$ python -q
>>> import numpy as np
>>> import numpy.linalg as la
>>> np.set_printoptions(precision=2, suppress=True, linewidth=200, legacy="1.25")
>>> K = np.load("case9.npy")
>>> K
array([[0.29, 0.08, 0.23, 0.23, 0.11, 0.29],
       [0.08, 0.02, 0.06, 0.06, 0.03, 0.08],
       [0.23, 0.06, 0.18, 0.18, 0.08, 0.23],
       [0.23, 0.06, 0.18, 0.18, 0.08, 0.23],
       [0.11, 0.03, 0.08, 0.08, 0.04, 0.11],
       [0.29, 0.08, 0.23, 0.23, 0.11, 0.29]])
>>> vec = np.array([0, 2, 1, 0, 1, 1])
>>> h1 = np.maximum(K @ vec, 0)
>>> np.maximum(K @ vec, 0) - np.maximum(-K @ vec, 0)
array([0.78, 0.2 , 0.61, 0.61, 0.29, 0.78])
>>> K * (h1 > 1e-9)[:, None]
array([[0.29, 0.08, 0.23, 0.23, 0.11, 0.29],
       [0.08, 0.02, 0.06, 0.06, 0.03, 0.08],
       [0.23, 0.06, 0.18, 0.18, 0.08, 0.23],
       [0.23, 0.06, 0.18, 0.18, 0.08, 0.23],
       [0.11, 0.03, 0.08, 0.08, 0.04, 0.11],
       [0.29, 0.08, 0.23, 0.23, 0.11, 0.29]])
>>> Uu, s, vt = la.svd(K)
>>> s.round(2) + 0
array([1., 0., 0., 0., 0., 0.])
>>> np.argmax(s[:-1] / (s[1:] + 1e-6)) + 1
1
>>> M2 = Uu[:, :1] @ np.diag(s[:1]) @ vt[:1]
>>> round(la.norm(K - M2) / la.norm(K), 2)
0.0
>>> round(la.norm(K - M2, 2), 2), round(float(s[1]), 2)
(0.0, 0.0)
>>> la.matrix_rank(K, rtol=0.05)
1
>>> M2
array([[0.29, 0.08, 0.23, 0.23, 0.11, 0.29],
       [0.08, 0.02, 0.06, 0.06, 0.03, 0.08],
       [0.23, 0.06, 0.18, 0.18, 0.08, 0.23],
       [0.23, 0.06, 0.18, 0.18, 0.08, 0.23],
       [0.11, 0.03, 0.08, 0.08, 0.04, 0.11],
       [0.29, 0.08, 0.23, 0.23, 0.11, 0.29]])
>>> Uu, s, vt = la.svd(M2)
>>> vecs = vt[:(s > 1e-8).sum()]
>>> rng = np.random.default_rng(1426)
>>> vec = M2[1] + -3 * M2[5] + rng.integers(2) * np.eye(6)[0]
>>> vec
array([ 0.21, -0.21, -0.63, -0.63, -0.29, -0.79])
>>> round(la.norm(vec - vecs.T @ vecs @ vec), 2)
0.84
>>> vecs.T @ vecs
array([[0.29, 0.08, 0.23, 0.23, 0.11, 0.29],
       [0.08, 0.02, 0.06, 0.06, 0.03, 0.08],
       [0.23, 0.06, 0.18, 0.18, 0.08, 0.23],
       [0.23, 0.06, 0.18, 0.18, 0.08, 0.23],
       [0.11, 0.03, 0.08, 0.08, 0.04, 0.11],
       [0.29, 0.08, 0.23, 0.23, 0.11, 0.29]])
>>> la.matrix_rank(np.vstack([M2, vec]))
2
>>> z = rng.permutation(6)
>>> z
array([4, 5, 1, 0, 2, 3])
>>> M2 = K[z][:, z]
>>> np.diag(M2)
array([0.04, 0.29, 0.02, 0.29, 0.18, 0.18])
>>> np.allclose(M2, K)
False
>>> np.round(np.sort(np.abs(la.eigvals(M2))), 2) + 0
array([0., 0., 0., 0., 0., 1.])
>>> feats = np.load("layer18.npy")
>>> feats
array([[ 0.  , -0.21, -0.89, -0.05, -0.4 ],
       [-0.83, -0.18,  0.14,  0.42, -0.28],
       [-0.21, -0.67, -0.14, -0.19,  0.67],
       [-0.41,  0.19,  0.08, -0.87, -0.16],
       [-0.31,  0.66, -0.4 ,  0.16,  0.53]])
>>> vec = np.array([3, 1, 3, 5, 0])
>>> feats @ (2 * vec)
array([ -6.29,  -0.23,  -5.27, -10.33,  -1.38])
>>> np.sign((feats @ vec).round(6))
array([-1., -1., -1., -1., -1.])
>>> (feats @ vec).argmax()
1
>>> np.einsum("ij,j->i", feats, vec)
array([-3.14, -0.12, -2.63, -5.17, -0.69])
>>> X = np.array([[6.0, 1.0, 1.0], [1.0, 6.0, 1.0], [1.0, 1.0, 6.0]])
>>> vec = np.array([1, 3, 0])
>>> rhs = X @ vec
>>> coef, lr = np.zeros(3), 1 / la.norm(X, 2) ** 2
>>> for i in range(60):
...     coef -= lr * X.T @ (X @ coef - rhs)
...     if i % 10 == 0: print(i, round(la.norm(X @ coef - rhs), 2))
... 
0 6.58
10 0.05
20 0.0
30 0.0
40 0.0
50 0.0
>>> coef.round(2) + 0
array([1., 3., 0.])
>>> vec = np.ones(3)
>>> for _ in range(3):
...     vec = X @ vec
...     vec /= la.norm(vec)
...     print(round(vec @ X @ vec, 2))
... 
8.0
8.0
8.0
>>> vec
array([0.58, 0.58, 0.58])
>>> r0 = np.array([-2, -1, 0, 1, -1, 2])
>>> r1 = np.array([5, 3, 1, 4, 3, 4])
>>> W0 = np.outer(r0, r1)
>>> W0
array([[-10,  -6,  -2,  -8,  -6,  -8],
       [ -5,  -3,  -1,  -4,  -3,  -4],
       [  0,   0,   0,   0,   0,   0],
       [  5,   3,   1,   4,   3,   4],
       [ -5,  -3,  -1,  -4,  -3,  -4],
       [ 10,   6,   2,   8,   6,   8]])
>>> np.argsort(-la.norm(W0, axis=0).round(6), kind="stable")[:3]
array([0, 3, 5])
>>> [round(float(x), 2) for x in la.svd(W0, compute_uv=False)[:3]]
[28.91, 0.0, 0.0]
>>> la.cond(W0) > 100
True
>>> m1 = np.load("sample4.npy")
>>> m1
array([[-1.54,  0.22, -0.15],
       [ 0.7 ,  1.21, -0.37],
       [-1.9 ,  0.88, -0.46],
       [ 1.38,  2.42, -0.81],
       [ 0.7 ,  1.2 , -0.39],
       [-1.9 ,  0.95, -0.47],
       [-1.21,  2.14, -0.87],
       [ 0.66,  1.18, -0.43],
       [-2.6 , -0.29, -0.07],
       [-0.84,  1.41, -0.61],
       [ 0.3 ,  1.87, -0.71],
       [ 0.3 ,  1.9 , -0.68],
       [-3.32, -1.5 ,  0.31],
       [-1.88,  0.89, -0.53],
       [-0.39,  0.71, -0.29],
       [-1.89,  0.85, -0.52],
       [ 1.42,  2.39, -0.78],
       [ 0.98,  3.11, -1.1 ]])
>>> proj = m1 @ la.solve(m1.T @ m1, m1.T)
>>> np.round(la.eigvalsh(proj), 2) + 0
array([0., 0., 0., 0., 0., 0., 0., 0., 0., 0., 0., 0., 0., 0., 0., 1., 1., 1.])
>>> np.allclose(proj @ proj, proj)
True
>>> round(float(np.trace(proj)), 2)
3.0
>>> def softmax(z):
...     e = np.exp(z - z.max(axis=-1, keepdims=True))
...     return e / e.sum(axis=-1, keepdims=True)
... 
>>> softmax(m1[15])
array([0.05, 0.76, 0.19])
>>> np.round(softmax(10 * m1[15]), 2) + 0
array([0., 1., 0.])
>>> att = m1 @ m1.T / np.sqrt(3)
>>> softmax(att)[15] @ m1
array([-1.76,  0.67, -0.39])
>>> [round(float(x), 2) for x in la.svd(m1, compute_uv=False)[:3]]
[7.47, 6.25, 0.11]
>>> Xs = (m1 - m1.mean(axis=0)) / m1.std(axis=0)
>>> Xs.std(axis=0)
array([1., 1., 1.])
>>> coef = la.lstsq(np.delete(Xs, 0, axis=1), Xs[:, 0])[0]
>>> np.round(1 - np.var(Xs[:, 0] - np.delete(Xs, 0, axis=1) @ coef), 2)
0.94
>>> r0, r1 = m1[8], m1[1]
>>> round(float(r0 @ r1), 2)
-2.14
>>> p = (r0 @ r1) / (r0 @ r0) * r0
>>> r1 - p
array([-0.11,  1.12, -0.39])
>>> round(float(la.norm(r0 + r1) ** 2 + la.norm(r0 - r1) ** 2), 2)
17.88
>>> np.outer(r0, r1)
array([[-1.82, -3.15,  0.96],
       [-0.2 , -0.35,  0.11],
       [-0.05, -0.08,  0.03]])
>>> mat = np.load("block3.npy")
>>> mat
array([[3.3, 0. , 1. , 1. , 2. , 2. , 2. , 0. ],
       [1. , 1.3, 3. , 1. , 3. , 3. , 0. , 0. ],
       [0. , 3. , 2.3, 3. , 0. , 2. , 3. , 3. ],
       [0. , 0. , 0. , 1.3, 2. , 3. , 1. , 3. ],
       [0. , 2. , 2. , 3. , 0.3, 1. , 0. , 2. ],
       [2. , 1. , 1. , 0. , 1. , 1.3, 3. , 0. ],
       [2. , 1. , 2. , 1. , 2. , 1. , 0.3, 0. ],
       [3. , 0. , 1. , 1. , 2. , 2. , 2. , 0.3]])
>>> M2 = mat + rng.integers(-2, 3, (8, 7)) @ rng.integers(-2, 3, (7, 8))
>>> M2
array([[  2.3,   4. ,   1. ,  -8. ,  -3. ,   3. ,  -3. ,  -3. ],
       [  0. ,   1.3,   0. ,   5. ,   5. ,   2. ,   9. ,  -1. ],
       [  0. ,  -3. ,  -2.7,   9. ,   7. ,   1. ,   7. ,   7. ],
       [  3. ,  -7. ,   0. ,  -2.7,  -1. ,  -1. ,   1. ,   3. ],
       [  4. ,   2. ,   4. ,   8. ,  -1.7,  -2. ,  10. ,   0. ],
       [  9. ,  13. ,   0. ,   1. , -13. ,   3.3,   4. , -11. ],
       [  6. ,  11. ,   4. ,   1. ,  -7. ,   0. ,   5.3,  -9. ],
       [  8. ,  -7. ,  -1. ,   8. ,  -2. ,   0. ,   7. ,  -0.7]])
>>> np.abs(M2 - mat).sum(axis=1)
array([28., 21., 33., 21., 28., 49., 40., 33.])
>>> np.round(la.svd(M2 - mat, compute_uv=False), 2) + 0
array([30.82, 22.49, 12.34,  7.93,  5.61,  2.29,  1.11,  0.  ])
>>> round(float(la.norm(M2, "nuc")), 2)
89.73
>>> round(la.norm(M2[7], 1), 2), round(float(la.norm(M2[7], np.inf)), 2)
(33.7, 8.0)
>>> round(float(la.norm(M2[7] - M2[5])), 2)
26.42
>>> A = np.load("mat.npy")
>>> A
array([[1, 0, 0, 0],
       [3, 3, 0, 0],
       [3, 0, 0, 0],
       [0, 0, 0, 0]])
>>> z = rng.permutation(4)
>>> z
array([1, 3, 0, 2])
>>> M2 = A[z][:, z]
>>> np.trace(M2)
4
>>> np.diag(M2)
array([3, 0, 1, 0])
>>> np.round(la.det(M2), 2), round(la.det(A[z]), 2)
(0.0, 0.0)
>>> rank = la.matrix_rank(A)
>>> rank
2
>>> null = la.svd(A)[2][rank:].T
>>> [int(la.matrix_rank(A[:i])) for i in range(1, len(A) + 1)]
[1, 2, 2, 2]
>>> [int(la.matrix_rank(A[:, :j + 1])) for j in range(4)]
[1, 2, 2, 2]
>>> [int(la.matrix_rank(np.delete(A, i, axis=0))) for i in range(4)]
[2, 1, 2, 2]
>>> A @ null
array([[0., 0.],
       [0., 0.],
       [0., 0.],
       [0., 0.]])
>>> round(la.norm(A, 2) / la.norm(A), 2)
0.93
>>> la.matrix_rank(A, rtol=0.1)
2
>>> np.sort(la.eigvals(A).real)
array([0., 0., 1., 3.])
>>> np.round(la.det(A), 2)
0.0
>>> (la.matrix_power((A != 0) + (A.T != 0) + np.eye(4), 4) > 0).astype(int)
array([[1, 1, 1, 0],
       [1, 1, 1, 0],
       [1, 1, 1, 0],
       [0, 0, 0, 1]])
>>> A @ A
array([[ 1,  0,  0,  0],
       [12,  9,  0,  0],
       [ 3,  0,  0,  0],
       [ 0,  0,  0,  0]])
>>> proj = np.triu(np.array([[-1, 3, -1, -2], [0, 1, 0, 0], [-3, -3, 3, 3], [-2, -2, -2, -1]]), 1) + np.eye(4)
>>> M2 = proj @ A @ la.inv(proj)
>>> round(float(la.det(M2)), 2)
0.0
>>> np.round(np.poly(M2), 2) + 0
array([ 1., -4.,  3.,  0.,  0.])
>>> np.trace(M2), np.trace(A)
(4.0, 4)
>>> la.matrix_rank(M2)
2
>>> data = np.load("m.npy")
>>> data
array([[1.  , 0.9 , 0.81, 0.73, 0.66, 0.59, 0.53, 0.48],
       [0.9 , 1.  , 0.9 , 0.81, 0.73, 0.66, 0.59, 0.53],
       [0.81, 0.9 , 1.  , 0.9 , 0.81, 0.73, 0.66, 0.59],
       [0.73, 0.81, 0.9 , 1.  , 0.9 , 0.81, 0.73, 0.66],
       [0.66, 0.73, 0.81, 0.9 , 1.  , 0.9 , 0.81, 0.73],
       [0.59, 0.66, 0.73, 0.81, 0.9 , 1.  , 0.9 , 0.81],
       [0.53, 0.59, 0.66, 0.73, 0.81, 0.9 , 1.  , 0.9 ],
       [0.48, 0.53, 0.59, 0.66, 0.73, 0.81, 0.9 , 1.  ]])
>>> M2 = data + rng.integers(-2, 3, (8, 1)) @ rng.integers(-2, 3, (1, 8))
>>> M2
array([[-1.  ,  4.9 ,  0.81, -3.27,  0.66,  2.59, -3.47,  4.48],
       [ 2.9 , -3.  ,  0.9 ,  4.81,  0.73, -1.34,  4.59, -3.47],
       [-0.19,  2.9 ,  1.  , -1.1 ,  0.81,  1.73, -1.34,  2.59],
       [ 0.73,  0.81,  0.9 ,  1.  ,  0.9 ,  0.81,  0.73,  0.66],
       [ 0.66,  0.73,  0.81,  0.9 ,  1.  ,  0.9 ,  0.81,  0.73],
       [ 2.59, -3.34,  0.73,  4.81,  0.9 , -1.  ,  4.9 , -3.19],
       [ 2.53, -3.41,  0.66,  4.73,  0.81, -1.1 ,  5.  , -3.1 ],
       [ 1.48, -1.47,  0.59,  2.66,  0.73, -0.19,  2.9 , -1.  ]])
>>> la.matrix_rank(M2 - data, tol=1e-8)
1
